$ python3 -q
>>> import numpy as np
>>> import numpy.linalg as la
>>> np.set_printoptions(precision=2, suppress=True, linewidth=140, legacy="1.25")
>>> feats = np.load("out7.npy")
>>> print(feats)
[[ 1 -3  3 -3]
 [ 3 -2 -3 -1]
 [-5  1  9 -1]]
>>> r0, r1 = feats[2], feats[1]
>>> print(r0 @ r1)
-43
>>> p = (r0 @ r1) / (r0 @ r0) * r0
>>> print(round(float(la.norm(r0 + r1) ** 2 + la.norm(r0 - r1) ** 2), 2))
262.0
>>> print(r1 - p)
[ 1.01 -1.6   0.58 -1.4 ]
>>> print(la.matrix_rank(np.outer(r0, r1)))
1
>>> print(p)
[ 1.99 -0.4  -3.58  0.4 ]
>>> A = np.load("case0.npy")
>>> print(A)
[[ -5  -5 -10   5]
 [ -5  -5  -6   1]
 [ -4 -12 -12  -4]
 [  3  -3  -5  -1]]
>>> left, sig, VT = la.svd(A)
>>> print(sig.round(2) + 0)
[23.3   7.88  4.6   0.  ]
>>> print(np.argmax(sig[:-1] / (sig[1:] + 1e-6)) + 1)
3
>>> M2 = left[:, :3] @ np.diag(sig[:3]) @ VT[:3]
>>> print(np.round(la.norm(A - M2, 2), 2), round(float(sig[3]), 2))
0.0 0.0
>>> print(M2)
[[ -5.  -5. -10.   5.]
 [ -5.  -5.  -6.   1.]
 [ -4. -12. -12.  -4.]
 [  3.  -3.  -5.  -1.]]
>>> print(la.matrix_rank(A, rtol=0.05))
3
>>> print(np.round(np.abs(A - M2).max(), 2))
0.0
>>> print(la.matrix_rank(M2))
3
>>> M2 = np.array([[2, 1, -5]])
>>> data = M2.T @ M2
>>> print(data)
[[  4   2 -10]
 [  2   1  -5]
 [-10  -5  25]]
>>> rng = np.random.default_rng(47737)
>>> labels = rng.permutation(3)
>>> print(labels)
[0 1 2]
>>> M2 = data[labels][:, labels]
>>> print(np.trace(M2))
30
>>> print(M2)
[[  4   2 -10]
 [  2   1  -5]
 [-10  -5  25]]
>>> print(np.allclose(M2, data))
True
>>> print(np.round(np.sort(np.abs(la.eigvals(M2))), 2) + 0)
[ 0.  0. 30.]
>>> print(np.round(la.det(M2), 2), round(la.det(data[labels]), 2))
0.0 0.0
>>> left, sig, VT = la.svd(data)
>>> print(sig.round(2) + 0)
[30.  0.  0.]
>>> M2 = left[:, :1] @ np.diag(sig[:1]) @ VT[:1]
>>> print(round(float(la.norm(data - M2) / la.norm(data)), 2))
0.0
>>> print(la.matrix_rank(data, rtol=0.05))
1
>>> print(la.matrix_rank(M2))
1
>>> left, sig, VT = la.svd(data, full_matrices=False)
>>> print(np.round(left.T @ left, 2) + 0)
[[1. 0. 0.]
 [0. 1. 0.]
 [0. 0. 1.]]
>>> print(np.round(VT @ VT.T, 2) + 0)
[[1. 0. 0.]
 [0. 1. 0.]
 [0. 0. 1.]]
>>> print((sig > 1e-8).sum())
1
>>> print(np.round(sig / sig[0], 2) + 0)
[1. 0. 0.]
>>> print(left.shape, sig.shape, VT.shape)
(3, 3) (3,) (3, 3)
>>> print(np.cumsum(sig ** 2) / np.sum(sig ** 2))
[1. 1. 1.]
